In [1]: import numpy as np

In [2]: import numpy.linalg as la

In [3]: np.set_printoptions(suppress=True, linewidth=120)

In [4]: B = np.array([[3, -2], [0, 0]])

In [5]: W2 = np.array([[2, 5, 0], [0, -3, 3], [-5, -1, -1]])

In [6]: J = np.kron(B, W2)

In [7]: J
Out[7]: 
array([[  6,  15,   0,  -4, -10,   0],
       [  0,  -9,   9,   0,   6,  -6],
       [-15,  -3,  -3,  10,   2,   2],
       [  0,   0,   0,   0,   0,   0],
       [  0,   0,   0,   0,   0,   0],
       [  0,   0,   0,   0,   0,   0]])

In [8]: J[2] @ J[5]
Out[8]: np.int64(0)

In [9]: np.round(la.norm(J, axis=1), 1)
Out[9]: array([19.4, 15.3, 18.7,  0. ,  0. ,  0. ])

In [10]: np.round(la.norm(J, axis=0), 1)
Out[10]: array([16.2, 17.7,  9.5, 10.8, 11.8,  6.3])

In [11]: round(float(la.norm(J[2] - J[5])), 1)
Out[11]: 18.7

In [12]: la.norm(J, axis=1).argmax()
Out[12]: np.int64(0)

In [13]: round(float(la.norm(J) ** 2 / la.norm(J, 2) ** 2), 1)
Out[13]: 1.6

In [14]: rank = la.matrix_rank(J)

In [15]: print(rank)
3

In [16]: null = la.svd(J)[2][rank:].T

In [17]: np.round(null @ null.T, 1) + 0
Out[17]: 
array([[0.3, 0. , 0. , 0.5, 0. , 0. ],
       [0. , 0.3, 0. , 0. , 0.5, 0. ],
       [0. , 0. , 0.3, 0. , 0. , 0.5],
       [0.5, 0. , 0. , 0.7, 0. , 0. ],
       [0. , 0.5, 0. , 0. , 0.7, 0. ],
       [0. , 0. , 0.5, 0. , 0. , 0.7]])

In [18]: np.allclose(J @ null, 0)
Out[18]: True

In [19]: M = np.loadtxt("layer4.csv", delimiter=",")

In [20]: print(M)
[[-4. -2. -1.]
 [-2. -1.  1.]
 [-3.  1.  7.]]

In [21]: np.round(la.norm(M[0] - M[1]), 1)
Out[21]: np.float64(3.0)

In [22]: M[0] @ M[1]
Out[22]: np.float64(9.0)

In [23]: round(float(la.norm(M, 2)), 1)
Out[23]: 7.9

In [24]: Uu, sig, Vh = la.svd(J, full_matrices=False)

In [25]: np.abs(Uu[:, 0]).round(6).argmax()
Out[25]: np.int64(0)

In [26]: print(np.round(np.abs(Vh[0]), 1) + 0)
[0.5 0.7 0.1 0.3 0.4 0. ]

In [27]: sig.round(1)
Out[27]: array([24.9, 17.2,  6.9,  0. ,  0. ,  0. ])

In [28]: np.round(np.sqrt((sig ** 2).sum()), 1), round(la.norm(J), 1)
Out[28]: (np.float64(31.0), np.float64(31.0))

In [29]: Uu.shape, sig.shape, Vh.shape
Out[29]: ((6, 6), (6,), (6, 6))

In [30]: print(np.round(Uu.T @ Uu, 1) + 0)
[[1. 0. 0. 0. 0. 0.]
 [0. 1. 0. 0. 0. 0.]
 [0. 0. 1. 0. 0. 0.]
 [0. 0. 0. 1. 0. 0.]
 [0. 0. 0. 0. 1. 0.]
 [0. 0. 0. 0. 0. 1.]]

In [31]: np.round(Uu.T @ J @ Vh.T, 1) + 0
Out[31]: 
array([[24.9,  0. ,  0. ,  0. ,  0. ,  0. ],
       [ 0. , 17.2,  0. ,  0. ,  0. ,  0. ],
       [ 0. ,  0. ,  6.9,  0. ,  0. ,  0. ],
       [ 0. ,  0. ,  0. ,  0. ,  0. ,  0. ],
       [ 0. ,  0. ,  0. ,  0. ,  0. ,  0. ],
       [ 0. ,  0. ,  0. ,  0. ,  0. ,  0. ]])
